$ ipython --no-banner

In [1]: import numpy as np

In [2]: from numpy import linalg as LA

In [3]: np.set_printoptions(suppress=True, linewidth=100)

In [4]: K = np.load("mat.npy")

In [5]: K
Out[5]: 
array([[ 1,  0,  0,  0,  0,  0,  0,  0,  0,  0,  0,  0,  0],
       [-2,  1,  0,  0,  0,  0,  0,  0,  0,  0,  0,  0,  0],
       [-5, -1,  1,  0,  0,  0,  0,  0,  0,  0,  0,  0,  0],
       [ 1,  3, -9,  1,  0,  0,  0,  0,  0,  0,  0,  0,  0],
       [ 9, -7, -4,  9,  1,  0,  0,  0,  0,  0,  0,  0,  0],
       [ 5,  4, -2,  8,  5,  1,  0,  0,  0,  0,  0,  0,  0],
       [ 3, -1,  3, -5,  0,  8,  1,  0,  0,  0,  0,  0,  0],
       [ 0, -5, -4,  1, -8,  6, -2,  1,  0,  0,  0,  0,  0],
       [-6, -3, -1, -2,  5, -1, -7,  5,  1,  0,  0,  0,  0],
       [-1,  6, -7, -4,  5,  7, -9,  7,  3,  1,  0,  0,  0],
       [ 8,  3, -3, -5, -5,  8, -1, -6, -4, -2,  1,  0,  0],
       [-3,  5, -4, -7,  1, -5,  4, -5,  1, -3, -5,  1,  0],
       [-5, -5,  9,  1,  5,  8,  4, -4,  7,  6, -9, -9,  1]])

In [6]: # triangular, det is the product of the diagonal

In [7]: def softmax(z):
   ...:     e = np.exp(z - z.max(axis=-1, keepdims=True))
   ...:     return e / e.sum(axis=-1, keepdims=True)
   ...: 

In [8]: np.round(softmax(K[7] + 3), 3) + 0
Out[8]: array([0.002, 0.   , 0.   , 0.007, 0.   , 0.972, 0.   , 0.007, 0.002, 0.002, 0.002, 0.002, 0.002])

In [9]: np.round(softmax(K).sum(axis=1), 3)
Out[9]: array([1., 1., 1., 1., 1., 1., 1., 1., 1., 1., 1., 1., 1.])

In [10]: att = K @ K.T / np.sqrt(13)

In [11]: softmax(att).round(6).argmax(axis=1)
Out[11]: array([ 4, 11, 12,  3,  4,  5,  6,  7,  8,  9, 10, 11, 12])

In [12]: U, sigma, Vh = LA.svd(K)

In [13]: sigma.round(3) + 0
Out[13]: 
array([24.369, 20.844, 19.44 , 18.82 , 14.436, 10.745,  7.015,  4.345,  3.051,  2.472,  0.407,
        0.007,  0.   ])

In [14]: out = U[:, :12] @ np.diag(sigma[:12]) @ Vh[:12]

In [15]: LA.matrix_rank(K, rtol=0.05)
Out[15]: np.int64(10)

In [16]: round(float(np.abs(K - out).max()), 3)
Out[16]: 0.0

In [17]: round(float(LA.norm(K - out) / LA.norm(K)), 3)
Out[17]: 0.0

In [18]: E = np.load("x.npy")

In [19]: E
Out[19]: 
array([[ 0.,  0.,  0., -9.,  7., -3.,  5.],
       [ 0.,  0.,  0.,  2., -1., -9., -3.],
       [ 0.,  0.,  0., -3.,  2., -5.,  9.],
       [-9.,  2., -3.,  0.,  0.,  0.,  0.],
       [ 7., -1.,  2.,  0.,  0.,  0.,  0.],
       [-3., -9., -5.,  0.,  0.,  0.,  0.],
       [ 5., -3.,  9.,  0.,  0.,  0.,  0.]])

In [20]: # equal to its transpose

In [21]: U, sigma, Vh = LA.svd(E)

In [22]: V = Vh[:(sigma > 1e-8).sum()]

In [23]: rng = np.random.default_rng(80)

In [24]: x0 = E[3] + -3 * E[0] + rng.integers(2) * np.eye(7)[5]

In [25]: x0
Out[25]: array([ -9.,   2.,  -3.,  27., -21.,  10., -15.])

In [26]: round(float(LA.norm(x0 - V.T @ V @ x0)), 3)
Out[26]: 0.034

In [27]: np.round(np.diag(V.T @ V), 3)
Out[27]: array([1.   , 1.   , 1.   , 0.61 , 0.394, 0.999, 0.997])

In [28]: round(float(LA.norm(E, 2) / LA.norm(E)), 3)
Out[28]: 0.569

In [29]: LA.cond(E) > 100
Out[29]: np.True_

In [30]: LA.matrix_rank(E, rtol=0.1)
Out[30]: np.int64(6)

In [31]: np.round(np.sort(np.abs(LA.eigvals(E))), 3) + 0
Out[31]: array([ 0.   ,  5.819,  5.819,  9.953,  9.953, 15.655, 15.655])

In [32]: np.allclose(E, E.T)
Out[32]: True

In [33]: np.round(LA.matrix_power(E, 4), 3)
Out[33]: 
array([[ 37266.,  -2357.,  28453.,      0.,      0.,      0.,      0.],
       [ -2357.,   9294.,    827.,      0.,      0.,      0.,      0.],
       [ 28453.,    827.,  24462.,      0.,      0.,      0.,      0.],
       [     0.,      0.,      0.,  20537., -15404.,   9152., -21070.],
       [     0.,      0.,      0., -15404.,  11577.,  -7270.,  15728.],
       [     0.,      0.,      0.,   9152.,  -7270.,  15374., -10694.],
       [     0.,      0.,      0., -21070.,  15728., -10694.,  23534.]])

In [34]: round(LA.det(E), 3)
Out[34]: np.float64(0.0)

In [35]: np.allclose(E @ E.T, E.T @ E)
Out[35]: True

In [36]: E @ E
Out[36]: 
array([[164., -13., 101.,   0.,   0.,   0.,   0.],
       [-13.,  95.,  10.,   0.,   0.,   0.,   0.],
       [101.,  10., 119.,   0.,   0.,   0.,   0.],
       [  0.,   0.,   0.,  94., -71.,  24., -78.],
       [  0.,   0.,   0., -71.,  54., -22.,  56.],
       [  0.,   0.,   0.,  24., -22., 115., -33.],
       [  0.,   0.,   0., -78.,  56., -33., 115.]])
